% python3 -q
>>> import numpy as np
>>> import numpy.linalg as la
>>> np.set_printoptions(suppress=True, linewidth=100)
>>> mat = np.array([[-28.97, 9.97, 30.98],
...     [-31.96, 39.9, 48.03],
...     [-18.03, 12.02, 22.03],
...     [-33.96, 10.93, 36.03]])
>>> print(la.matrix_rank(mat, rtol=0.1))
2
>>> print(np.argsort(-la.norm(mat, axis=0).round(6), kind="stable")[:3])
[2 0 1]
>>> K = np.load("test11.npy")
>>> print(K.round(2))
[[-0.43  0.44  0.78  0.1 ]
 [ 0.54 -0.32  0.55 -0.54]
 [-0.65 -0.16 -0.17 -0.73]
 [-0.32 -0.82  0.24  0.41]]
>>> print(np.round(K.T @ K, 2) + 0)
[[1. 0. 0. 0.]
 [0. 1. 0. 0.]
 [0. 0. 1. 0.]
 [0. 0. 0. 1.]]
>>> print(np.round(la.svd(K, compute_uv=False), 2))
[1. 1. 1. 1.]
>>> r0 = np.array([0, 2])
>>> print(np.round(np.array([np.convolve(row, r0, "same") for row in K]), 2))
[[ 0.   -0.86  0.89  1.56]
 [ 0.    1.08 -0.65  1.11]
 [ 0.   -1.29 -0.31 -0.35]
 [ 0.   -0.65 -1.64  0.47]]
>>> print(np.round(np.correlate(K[3], K[0], "full"), 2) + 0)
[-0.03 -0.34 -0.76  0.    0.78  0.08 -0.18]
>>> print(np.round(np.convolve(K[3], r0), 2))
[ 0.   -0.65 -1.64  0.47  0.81]
>>> print(np.polyval(r0, K[3]))
[2. 2. 2. 2.]
>>> Q, R = la.qr(K)
>>> print(np.allclose(R.T @ R, K.T @ K))
True
>>> print(R.round(2) + 0)
[[1. 0. 0. 0.]
 [0. 1. 0. 0.]
 [0. 0. 1. 0.]
 [0. 0. 0. 1.]]
>>> print(Q.shape, R.shape)
(4, 4) (4, 4)
>>> print(Q.round(2))
[[-0.43  0.44  0.78  0.1 ]
 [ 0.54 -0.32  0.55 -0.54]
 [-0.65 -0.16 -0.17 -0.73]
 [-0.32 -0.82  0.24  0.41]]
>>> Uu, sig, Vt = la.svd(K, full_matrices=False)
>>> print((sig > 1e-8).sum())
4
>>> print(np.round(Vt @ Vt.T, 2) + 0)
[[1. 0. 0. 0.]
 [0. 1. 0. 0.]
 [0. 0. 1. 0.]
 [0. 0. 0. 1.]]
>>> print(np.round(sig / sig[0], 2))
[1. 1. 1. 1.]
>>> print(np.round(Uu.T @ K @ Vt.T, 2) + 0)
[[1. 0. 0. 0.]
 [0. 1. 0. 0.]
 [0. 0. 1. 0.]
 [0. 0. 0. 1.]]
>>> E = np.load("m.npy")
>>> print(E)
[[0 0 0]
 [1 0 0]
 [0 2 0]]
>>> # null space of dimension 1
>>> print([round(float(x), 2) for x in la.svd(E, compute_uv=False)[:3]])
[2.0, 1.0, 0.0]
>>> print(np.argsort(-la.norm(E, axis=0).round(6), kind="stable")[:3])
[1 0 2]
>>> print(la.cond(E) > 100)
True
>>> print(round(la.norm(E, 2) / la.norm(E), 2))
0.89
>>> print(np.round(la.svd(E, compute_uv=False), 2))
[2. 1. 0.]
>>> print(np.diff(E, axis=0))
[[ 1  0  0]
 [-1  2  0]]
>>> np.zeros(3, 3)
Traceback (most recent call last):
  File "<python-input-34>", line 1, in <module>
    np.zeros(3, 3)
    ~~~~~~~~^^^^^^
TypeError: Cannot interpret '3' as a data type
>>> print(np.unravel_index(np.abs(E).argmax(), E.shape))
(np.int64(2), np.int64(1))
>>> print(E - E[0])
[[0 0 0]
 [1 0 0]
 [0 2 0]]
>>> print(np.abs(E).max())
2
>>> print(E.sum(axis=0))
[1 2 0]
>>> t3 = np.stack([E, -2 * E, E[::-1]])
>>> print((t3 @ E.T).shape)
(3, 3, 3)
>>> print(t3.sum(axis=0))
[[ 0  2  0]
 [ 0  0  0]
 [ 0 -2  0]]
>>> print(la.matrix_rank(t3))
[2 2 2]
>>> print(np.round(la.det(t3), 2))
[0. 0. 0.]
>>> print(t3.shape)
(3, 3, 3)
>>> print(np.round(la.svd(E, compute_uv=False), 2))
[2. 1. 0.]
>>> print(np.round(la.norm(E, axis=0), 2))
[1. 2. 0.]
>>> print(E.T @ E)
[[1 0 0]
 [0 4 0]
 [0 0 0]]
